% python3 -q
>>> import numpy as np
>>> from numpy import linalg as LA
>>> np.set_printoptions(precision=2, suppress=True, linewidth=100, sign=" ")
>>> def tidy(a):
...     return np.round(a, 2) + 0
... 
>>> rng = np.random.default_rng(912)
>>> feats = rng.normal(size=(13, 5)) + 5 * np.array([2, 0, 2, 1, 2])
>>> tidy(feats)
array([[11.4 ,  2.47, 10.5 ,  5.21,  9.9 ],
       [ 9.23, -0.75,  8.47,  4.68, 11.24],
       [ 8.94, -0.41, 10.51,  3.84, 10.16],
       [ 9.31,  0.55,  8.49,  4.83, 11.33],
       [ 9.21, -0.59,  9.92,  4.82,  9.97],
       [ 9.49, -1.7 , 10.84,  5.09,  9.5 ],
       [11.4 ,  0.25, 10.49,  3.29, 10.81],
       [ 8.87,  0.37,  9.94,  5.44, 10.  ],
       [10.21, -0.75, 10.17,  4.47, 11.31],
       [ 7.94, -0.99,  8.69,  5.45, 11.26],
       [10.58, -0.21, 10.89,  4.37, 10.97],
       [ 9.38,  2.37,  9.96,  4.25,  9.64],
       [10.68, -0.56,  9.54,  4.24, 10.07]])
>>> M2 = feats / LA.norm(feats, axis=1)
Traceback (most recent call last):
  File "<python-input-7>", line 1, in <module>
    M2 = feats / LA.norm(feats, axis=1)
         ~~~~~~^~~~~~~~~~~~~~~~~~~~~~~~
ValueError: operands could not be broadcast together with shapes (13,5) (13,) 
>>> M2 = feats / LA.norm(feats, axis=1, keepdims=True)
>>> G = M2 @ M2.T
>>> (G - 2 * np.eye(13)).round(6).argmax(axis=1)
array([ 11,   3,  10,   1,   8,   4,  10,   4,  10,   1,   8,   0,  10])
>>> theta = np.radians(90)
>>> R = np.eye(5)
>>> R[2, 2] = R[1, 1] = np.cos(theta)
>>> R[2, 1], R[1, 2] = -np.sin(theta), np.sin(theta)
>>> tidy(R)
array([[ 1.,  0.,  0.,  0.,  0.],
       [ 0.,  0.,  1.,  0.,  0.],
       [ 0., -1.,  0.,  0.,  0.],
       [ 0.,  0.,  0.,  1.,  0.],
       [ 0.,  0.,  0.,  0.,  1.]])
>>> M2 = feats @ R.T
>>> np.allclose(feats @ feats.T, M2 @ M2.T)
True
>>> np.allclose(LA.norm(feats, axis=1), LA.norm(M2, axis=1))
True
>>> Xs = feats - feats.mean(axis=0)
>>> left, sv, vt = LA.svd(Xs, full_matrices=False)
>>> np.abs(vt[0]).argmax()
np.int64(1)
>>> np.abs(left[:, 0]).argmax()
np.int64(0)
>>> tidy((sv ** 2).sum() ** 2 / (sv ** 4).sum())
np.float64(3.07)
>>> left, sv, vt = LA.svd(feats)
>>> tidy(sv)
array([ 64.9 ,   4.68,   3.33,   2.66,   1.66])
>>> M2 = left[:, :1] @ np.diag(sv[:1]) @ vt[:1]
>>> LA.matrix_rank(M2)
np.int64(1)
>>> tidy(LA.norm(feats - M2, 2)), tidy(sv[1])
(np.float64(4.68), np.float64(4.68))
>>> LA.matrix_rank(feats, rtol=0.05)
np.int64(3)
>>> f = np.array([-1, -1, 1, -2])
>>> g = np.array([1, 0, 8, 3])
>>> M = f[:, None] + g[None, :]
>>> M
array([[ 0, -1,  7,  2],
       [ 0, -1,  7,  2],
       [ 2,  1,  9,  4],
       [-1, -2,  6,  1]])
>>> # rows 0 and 1 are equal
>>> left, sv, vt = LA.svd(M)
>>> np.argmax(sv[:-1] / (sv[1:] + 1e-6)) + 1
np.int64(2)
>>> tidy(sv)
array([ 15.49,   3.47,   0.  ,   0.  ])
>>> M2 = left[:, :2] @ np.diag(sv[:2]) @ vt[:2]
>>> tidy(LA.norm(M - M2, 2)), tidy(sv[2])
(np.float64(0.0), np.float64(0.0))
>>> LA.matrix_rank(M2)
np.int64(2)
>>> LA.matrix_rank(M, rtol=0.05)
np.int64(2)
>>> tidy(np.abs(M - M2).max())
np.float64(0.0)
>>> tidy(LA.norm(M, 2) / LA.norm(M))
np.float64(0.98)
>>> LA.cond(M) > 100
np.True_
>>> np.argsort(-LA.norm(M, axis=0).round(6), kind="stable")[:3]
array([ 2,  3,  1])
>>> left, sv, vt = LA.svd(M)
>>> vecs = vt[:(sv > 1e-8).sum()]
>>> x = M[3] + -2 * M[2] + rng.integers(2) * np.eye(4)[0]
>>> x
array([ -4.,  -4., -12.,  -7.])
>>> np.allclose(vecs.T @ vecs @ x, x)
False
>>> LA.matrix_rank(np.vstack([M, x]))
np.int64(3)
>>> f = np.array([0, 2])
>>> np.polyval(f, feats[7])
array([ 2.,  2.,  2.,  2.,  2.])
>>> tidy(np.convolve(feats[7], f))
array([  0.  ,  17.73,   0.75,  19.88,  10.88,  20.  ])
>>> K = np.load("x.npy")
>>> K
array([[-0.5 , -0.9 , -0.2 , -2.8 ],
       [-1.02,  0.04,  0.76,  0.39],
       [-0.9 ,  0.3 ,  0.7 ,  0.4 ],
       [-0.7 , -0.7 ,  0.5 , -0.1 ]])
>>> left, sv, vt = LA.svd(K)
>>> np.argmax(sv[:-1] / (sv[1:] + 1e-6)) + 1
np.int64(3)
>>> tidy(sv)
array([ 3.05,  1.95,  0.61,  0.02])
>>> M2 = left[:, :3] @ np.diag(sv[:3]) @ vt[:3]
>>> tidy(LA.norm(K - M2) / LA.norm(K))
np.float64(0.01)
>>> x = np.array([2, -6, 0, 9])
>>> h1 = np.maximum(K @ x, 0)
>>> tidy(np.tanh(K @ x))
array([-1.  ,  0.84,  0.  ,  0.96])
>>> tidy(np.maximum(K @ (3 * x), 0))
array([ 0.  ,  3.69,  0.  ,  5.7 ])
>>> tidy(np.maximum(K @ x, 0) - np.maximum(-K @ x, 0))
array([-20.8 ,   1.23,   0.  ,   1.9 ])
>>> K * (h1 > 1e-9)[:, None]
array([[-0.  , -0.  , -0.  , -0.  ],
       [-1.02,  0.04,  0.76,  0.39],
       [-0.  ,  0.  ,  0.  ,  0.  ],
       [-0.7 , -0.7 ,  0.5 , -0.1 ]])
>>> np.flatnonzero(h1 > 1e-9)
array([ 1,  3])
>>> tidy(h1)
array([ 0.  ,  1.23,  0.  ,  1.9 ])
>>> f = np.array([4, 9, 4, 0])
>>> M2 = K + np.outer(f, np.eye(4)[1])
>>> LA.matrix_rank(M2 - K)
np.int64(1)
>>> M2
array([[-0.5 ,  3.1 , -0.2 , -2.8 ],
       [-1.02,  9.04,  0.76,  0.39],
       [-0.9 ,  4.3 ,  0.7 ,  0.4 ],
       [-0.7 , -0.7 ,  0.5 , -0.1 ]])
>>> M2.inv()
Traceback (most recent call last):
  File "<python-input-74>", line 1, in <module>
    M2.inv()
    ^^^^^^
AttributeError: 'numpy.ndarray' object has no attribute 'inv'
>>> tidy(np.trace(M2))
np.float64(9.14)
>>> tidy(np.abs(LA.eigvals(M2)).max())
np.float64(9.03)
>>> tidy(np.sort(np.abs(LA.eigvals(M2))))
array([ 0.01,  1.57,  1.69,  9.03])
>>> P = np.triu(np.array([[1, 0, 3, 0], [1, 1, -2, -3], [-1, -3, 2, 2], [-3, 3, -3, -3]]), 1) + np.eye(4)
>>> M2 = P @ K @ LA.inv(P)
>>> LA.matrix_rank(M2)
np.int64(4)
>>> tidy(np.poly(M2))
array([ 1.  , -0.14, -3.58,  1.6 , -0.07])
>>> A = np.array([[1, 0, 0, -3], [0, 1, 3, 0], [0, 3, -1, 0], [2, 0, 0, -2]])
>>> # 2 blocks once reordered
>>> tidy(LA.norm(A, axis=1))
array([ 3.16,  3.16,  3.16,  2.83])
>>> A.reshape(2, -1)
array([[ 1,  0,  0, -3,  0,  1,  3,  0],
       [ 0,  3, -1,  0,  2,  0,  0, -2]])
>>> A.ravel(order="F")
array([ 1,  0,  0,  2,  0,  1,  3,  0,  0,  3, -1,  0, -3,  0,  0, -2])
>>> t3 = A.reshape(4, 2, -1)
>>> t3.transpose(1, 0, 2)
array([[[ 1,  0],
        [ 0,  1],
        [ 0,  3],
        [ 2,  0]],

       [[ 0, -3],
        [ 3,  0],
        [-1,  0],
        [ 0, -2]]])
>>> np.einsum("ihd,jhd->hij", t3, t3).shape
(2, 4, 4)
>>> t3.sum(axis=1)
array([[ 1, -3],
       [ 3,  1],
       [-1,  3],
       [ 2, -2]])
>>> np.swapaxes(t3, 1, 2)[0]
array([[ 1,  0],
       [ 0, -3]])
>>> A.mean(axis=0)
array([ 0.75,  1.  ,  0.5 , -1.25])
>>> np.diff(A, axis=0)
array([[-1,  1,  3,  3],
       [ 0,  2, -4,  0],
       [ 2, -3,  1, -2]])
>>> np.zeros(4, 4)
Traceback (most recent call last):
  File "<python-input-94>", line 1, in <module>
    np.zeros(4, 4)
    ~~~~~~~~^^^^^^
TypeError: Cannot interpret '4' as a data type
>>> A.sum(axis=0)
array([ 3,  4,  2, -5])
>>> A.sum(axis=1)
array([-2,  4,  2,  0])
>>> tidy(LA.svd(A, compute_uv=False))
array([ 4.13,  3.16,  3.16,  0.97])
>>> np.einsum("ii->", A)
np.int64(-1)
>>> np.kron(np.eye(2, dtype=int), A)
array([[ 1,  0,  0, -3,  0,  0,  0,  0],
       [ 0,  1,  3,  0,  0,  0,  0,  0],
       [ 0,  3, -1,  0,  0,  0,  0,  0],
       [ 2,  0,  0, -2,  0,  0,  0,  0],
       [ 0,  0,  0,  0,  1,  0,  0, -3],
       [ 0,  0,  0,  0,  0,  1,  3,  0],
       [ 0,  0,  0,  0,  0,  3, -1,  0],
       [ 0,  0,  0,  0,  2,  0,  0, -2]])
>>> tidy(LA.det(2 * A)), tidy(LA.det(A))
(np.float64(-640.0), np.float64(-40.0))
>>> tidy(LA.det(A.T))
np.float64(-40.0)
>>> np.einsum("ij,ji->", A, A)
np.int64(13)
>>> data = np.loadtxt("out12.csv", delimiter=",")
>>> tidy(data)
array([[-0.27,  0.46, -0.65],
       [-0.45, -0.44,  0.03],
       [-0.36, -0.47, -0.56],
       [-0.45, -0.24,  0.44],
       [ 0.63, -0.56, -0.26]])
>>> # orthonormal columns
>>> x = np.array([1, 3, -1])
>>> target = data @ x
>>> coef, lr = np.zeros(3), 1 / LA.norm(data, 2) ** 2
>>> for i in range(6):
...     coef -= lr * data.T @ (data @ coef - target)
...     if i % 2 == 0: print(i, round(LA.norm(data @ coef - target), 2))
... 
0 0.0
2 0.0
4 0.0
>>> coef
array([ 1.,  3., -1.])
>>> M2 = np.c_[data[:, :2] @ np.array([[-3, 3], [1, 3]]), np.array([6, 6, 8, 0, -9])]
>>> tidy(M2)
array([[ 1.26,  0.56,  6.  ],
       [ 0.91, -2.66,  6.  ],
       [ 0.6 , -2.5 ,  8.  ],
       [ 1.1 , -2.08,  0.  ],
       [-2.45,  0.2 , -9.  ]])
>>> tidy(LA.lstsq(data, M2[:, 0])[0])
array([-3.,  1.,  0.])
>>> P = data @ LA.solve(data.T @ data, data.T)
>>> LA.matrix_rank(np.eye(5) - P)
np.int64(2)
>>> tidy((np.eye(5) - P) @ data)
array([[ 0.,  0.,  0.],
       [ 0.,  0.,  0.],
       [ 0.,  0.,  0.],
       [ 0.,  0.,  0.],
       [ 0.,  0.,  0.]])
>>> tidy(P)
array([[ 0.7 , -0.1 ,  0.24, -0.28, -0.25],
       [-0.1 ,  0.39,  0.35,  0.32, -0.04],
       [ 0.24,  0.35,  0.67,  0.03,  0.19],
       [-0.28,  0.32,  0.03,  0.46, -0.26],
       [-0.25, -0.04,  0.19, -0.26,  0.78]])
>>> np.trace(P)
np.float64(3.0)
>>> np.allclose(P @ P, P)
True
>>> tidy(np.diag(P))
array([ 0.7 ,  0.39,  0.67,  0.46,  0.78])
>>> left, sv, vt = LA.svd(P)
>>> np.argmax(sv[:-1] / (sv[1:] + 1e-6)) + 1
np.int64(3)
>>> M2 = left[:, :3] @ np.diag(sv[:3]) @ vt[:3]
>>> tidy(np.abs(P - M2).max())
np.float64(0.0)
>>> tidy(LA.norm(P - M2, 2)), tidy(sv[3])
(np.float64(0.0), np.float64(0.0))
>>> LA.matrix_rank(P, rtol=0.05)
np.int64(3)
>>> W1 = np.array([[0, -2, -3, 3], [0, 2, -1, 2], [-3, 3, 0, 0], [3, -1, -2, 1]])
>>> coef = np.array([5, 0, 4, 3])
>>> hid = np.maximum(K @ W1 + coef, 0)
>>> tidy(hid)
array([[  0.  ,   1.4 ,  12.  ,   0.  ],
       [  3.89,   4.01,   6.24,   0.41],
       [  4.1 ,   4.1 ,   5.6 ,   1.3 ],
       [  3.2 ,   1.6 ,   7.  ,   0.  ]])
>>> (hid > 0).mean(axis=0)
array([ 0.75,  1.  ,  1.  ,  0.5 ])
>>> LA.matrix_rank(hid)
np.int64(4)
>>> basis = np.array([[5, 4, 1], [5, 4, 0], [1, 1, 2], [1, 0, 4]])
>>> tidy(hid @ basis)
array([[ 19.  ,  17.6 ,  24.  ],
       [ 46.15,  37.84,  18.01],
       [ 47.9 ,  38.4 ,  20.5 ],
       [ 31.  ,  26.2 ,  17.2 ]])
>>> W1 @ basis
array([[-10, -11,   6],
       [ 11,   7,   6],
       [  0,   0,  -3],
       [  9,   6,   3]])
>>> mat = np.loadtxt("mat.csv", delimiter=",")
>>> mat
array([[ 0., -4.,  0.,  0.],
       [ 0.,  0.,  0.,  0.],
       [ 0.,  4.,  0.,  0.],
       [ 0.,  0.,  0.,  0.],
       [ 0., -8.,  0.,  0.]])
>>> rank = LA.matrix_rank(mat)
>>> rank
np.int64(1)
>>> N = LA.svd(mat)[2][rank:].T
>>> tidy(N @ N.T)
array([[ 1.,  0.,  0.,  0.],
       [ 0.,  0.,  0.,  0.],
       [ 0.,  0.,  1.,  0.],
       [ 0.,  0.,  0.,  1.]])
>>> [int(LA.matrix_rank(mat[:i])) for i in range(1, len(mat) + 1)]
[1, 1, 1, 1, 1]
>>> np.allclose(mat @ N, 0)
True
>>> left, sv, vt = LA.svd(mat)
>>> vecs = vt[:(sv > 1e-8).sum()]
>>> x = mat[1] + 4 * mat[3] + rng.integers(2) * np.eye(4)[2]
>>> x
array([ 0.,  0.,  0.,  0.])
>>> tidy(LA.norm(x - vecs.T @ vecs @ x))
np.float64(0.0)
>>> tidy(vecs.T @ vecs)
array([[ 0.,  0.,  0.,  0.],
       [ 0.,  1.,  0.,  0.],
       [ 0.,  0.,  0.,  0.],
       [ 0.,  0.,  0.,  0.]])
>>> tidy(np.diag(vecs.T @ vecs))
array([ 0.,  1.,  0.,  0.])
>>> X = np.loadtxt("case16.csv", delimiter=",")
>>> tidy(X)
array([[ 0.2 ,  0.4 ,  0.  ,  0.  ,  0.4 ],
       [ 0.33,  0.33,  0.17,  0.  ,  0.17],
       [ 0.25,  0.25,  0.38,  0.12,  0.  ],
       [ 0.29,  0.  ,  0.14,  0.43,  0.14],
       [ 0.29,  0.29,  0.  ,  0.14,  0.29]])
>>> # rows sum to 1
>>> vals, vecs = LA.eig(X)
>>> tidy(X @ vecs[:, 0] - vals[0] * vecs[:, 0])
array([ 0.,  0.,  0.,  0.,  0.])
>>> tidy(vals)
array([ 1.  , -0.1 , -0.05,  0.35,  0.41])
>>> tidy(np.sort(LA.eigvals(X @ X)))
array([ 0.  ,  0.01,  0.12,  0.17,  1.  ])
